$ python -q
>>> import numpy as np
>>> np.set_printoptions(precision=1, suppress=True, linewidth=140)
>>> tidy = lambda a: np.round(a, 1) + 0
>>> E = np.array([[0, 0, 0, 0], [-1, 0, -1, 0], [0, 0, 0, 0], [-1, 0, -1, 0]])
>>> tidy(np.linalg.eigvals(E))
array([0., 0., 0., 0.])
>>> np.poly(E)
array([1., 0., 0., 0., 0.])
>>> tidy(np.linalg.det(2 * E)), tidy(np.linalg.det(E))
(np.float64(0.0), np.float64(0.0))
>>> tidy(np.linalg.eigvals(E).sum().real)
np.float64(0.0)
>>> np.kron(np.eye(2, dtype=int), E)
array([[ 0,  0,  0,  0,  0,  0,  0,  0],
       [-1,  0, -1,  0,  0,  0,  0,  0],
       [ 0,  0,  0,  0,  0,  0,  0,  0],
       [-1,  0, -1,  0,  0,  0,  0,  0],
       [ 0,  0,  0,  0,  0,  0,  0,  0],
       [ 0,  0,  0,  0, -1,  0, -1,  0],
       [ 0,  0,  0,  0,  0,  0,  0,  0],
       [ 0,  0,  0,  0, -1,  0, -1,  0]])
>>> np.einsum("ii->", E)
np.int64(0)
>>> tidy(np.linalg.det(E[::-1]))
np.float64(0.0)
>>> X = np.loadtxt("w.csv", delimiter=",")
>>> X
array([[19.9,  4.3, 10. ],
       [22.4,  3.6, 12.6],
       [21.1,  2.3, 12.1],
       [21.4,  2.9, 11.8],
       [22.9,  2.1, 12.6],
       [21. ,  2. , 11.9],
       [19.6,  5.1, 12.5],
       [21.4,  3.9, 11.2],
       [21.5,  4. , 12.1],
       [18.3,  2.8, 10.7],
       [20.6,  2.6, 13.1],
       [22. ,  3.4, 13. ],
       [22. ,  2.4, 12.2],
       [21.1,  4.7, 11.2],
       [19.7,  2.2, 11.6],
       [21.2,  1.7, 12.9],
       [20.1,  2.6, 10.6],
       [20.3,  2.8, 10.1],
       [20.9,  3.5, 11.9],
       [19.7,  3.8, 13.8],
       [20.6,  2.7, 13.1],
       [22.5,  3.8, 11.1]])
>>> np.argsort(-np.linalg.norm(X, axis=0).round(6), kind="stable")[:3]
array([0, 2, 1])
>>> np.linalg.cond(X) > 100
np.False_
>>> tidy(np.linalg.norm(X, 2) / np.linalg.norm(X))
np.float64(1.0)
